In [1]: import numpy as np

In [2]: np.set_printoptions(precision=2, suppress=True, linewidth=100, floatmode="fixed")

In [3]: def tidy(a):
   ...:     return np.round(a, 2) + 0
   ...: 

In [4]: A2 = np.array([[0, 0, 5]])

In [5]: K = np.block([[np.zeros((1, 1)), A2], [A2.T, np.zeros((3, 3))]])

In [6]: K
Out[6]: 
array([[0.00, 0.00, 0.00, 5.00],
       [0.00, 0.00, 0.00, 0.00],
       [0.00, 0.00, 0.00, 0.00],
       [5.00, 0.00, 0.00, 0.00]])

In [7]: # equal to its transpose

In [8]: tidy(np.linalg.eigvalsh(K).min())
Out[8]: np.float64(-5.0)

In [9]: np.all(np.linalg.eigvalsh(K) > 0)
Out[9]: np.False_

In [10]: [round(float(np.linalg.det(K[:i, :i])), 2) + 0 for i in range(1, 5)]
Out[10]: [0.0, 0.0, 0.0, 0.0]

In [11]: np.argsort(-np.linalg.norm(K, axis=0).round(6), kind="stable")[:3]
Out[11]: array([0, 3, 1])

In [12]: [round(float(x), 2) for x in np.linalg.svd(K, compute_uv=False)[:3]]
Out[12]: [5.0, 5.0, 0.0]

In [13]: tidy(np.linalg.svd(K, compute_uv=False))
Out[13]: array([5.00, 5.00, 0.00, 0.00])

In [14]: tidy(np.linalg.norm(K, axis=0))
Out[14]: array([5.00, 0.00, 0.00, 5.00])

In [15]: K @ K.T
Out[15]: 
array([[25.00,  0.00,  0.00,  0.00],
       [ 0.00,  0.00,  0.00,  0.00],
       [ 0.00,  0.00,  0.00,  0.00],
       [ 0.00,  0.00,  0.00, 25.00]])

In [16]: tidy(np.linalg.pinv(K))
Out[16]: 
array([[0.00, 0.00, 0.00, 0.20],
       [0.00, 0.00, 0.00, 0.00],
       [0.00, 0.00, 0.00, 0.00],
       [0.20, 0.00, 0.00, 0.00]])

In [17]: F = np.load("data.npy")

In [18]: F
Out[18]: 
array([[ -1.29,   0.05,  -0.22,   0.99,  -1.23,  -0.05],
       [  6.07,  -0.05,   1.30,  -4.74,   6.03,   0.03],
       [  3.98,  -0.02,   0.82,  -3.17,   3.96,   0.02],
       [ -2.11,   0.06,  -0.47,   1.71,  -2.09,  -0.01],
       [ -8.42,  -0.03,  -1.72,   6.73,  -8.45,   0.02],
       [  0.14,   0.05,   0.05,  -0.03,   0.14,  -0.01],
       [  3.26,   0.02,   0.72,  -2.67,   3.29,  -0.05],
       [  2.86,   0.02,   0.56,  -2.29,   2.77,   0.07],
       [ -7.59,   0.01,  -1.52,   6.06,  -7.62,  -0.03],
       [ -4.52,   0.00,  -0.89,   3.48,  -4.44,   0.07],
       [ -6.51,  -0.11,  -1.28,   5.15,  -6.50,   0.02],
       [ -0.85,  -0.08,  -0.17,   0.56,  -0.90,  -0.11],
       [ -2.29,  -0.06,  -0.51,   1.84,  -2.31,   0.03],
       [ -1.16,   0.06,  -0.24,   0.94,  -1.08,   0.04],
       [  4.26,   0.01,   0.88,  -3.35,   4.20,   0.10],
       [  2.44,  -0.01,   0.41,  -1.83,   2.33,  -0.08],
       [-16.87,   0.02,  -3.34,  13.56, -16.92,   0.04],
       [  1.59,  -0.05,   0.31,  -1.19,   1.52,  -0.03],
       [  2.34,  -0.05,   0.44,  -1.92,   2.45,   0.00],
       [  6.01,   0.01,   1.12,  -4.70,   5.98,  -0.01],
       [  6.11,   0.03,   1.15,  -4.81,   6.02,  -0.03],
       [  5.45,   0.02,   1.08,  -4.42,   5.45,  -0.03],
       [ -1.42,  -0.03,  -0.32,   1.10,  -1.37,   0.00],
       [ -8.52,  -0.01,  -1.76,   6.87,  -8.46,   0.04],
       [ -0.97,   0.00,  -0.11,   0.73,  -0.94,   0.03],
       [  3.45,   0.01,   0.65,  -2.78,   3.44,  -0.05],
       [  5.37,  -0.05,   1.11,  -4.32,   5.38,   0.04],
       [ -0.83,   0.07,  -0.22,   0.62,  -0.76,  -0.02],
       [ -6.05,  -0.06,  -1.15,   4.82,  -6.10,   0.03],
       [  1.86,   0.02,   0.39,  -1.59,   1.93,  -0.04],
       [  6.95,   0.07,   1.36,  -5.69,   7.01,  -0.02],
       [ -0.74,  -0.06,  -0.08,   0.46,  -0.58,  -0.03],
       [ -4.01,  -0.03,  -0.74,   3.22,  -3.95,   0.01],
       [ 11.19,  -0.07,   2.22,  -9.05,  11.31,   0.00],
       [  0.39,   0.09,   0.12,  -0.24,   0.38,  -0.05],
       [ -4.52,  -0.02,  -0.84,   3.71,  -4.57,   0.00],
       [ -9.16,   0.11,  -1.83,   7.35,  -9.13,   0.06],
       [ -3.32,   0.02,  -0.67,   2.60,  -3.31,  -0.10]])

In [19]: Q, V = np.linalg.qr(F[:, :3])[0], np.linalg.qr(F[:, 3:])[0]

In [20]: sig = np.linalg.svd(Q.T @ V, compute_uv=False)

In [21]: tidy(np.linalg.norm(Q @ Q.T - V @ V.T, 2))
Out[21]: np.float64(0.99)

In [22]: tidy(np.degrees(np.arccos(sig.clip(0, 1))))
Out[22]: array([ 0.64, 74.10, 82.82])

In [23]: (sig > 0.9).sum()
Out[23]: np.int64(1)
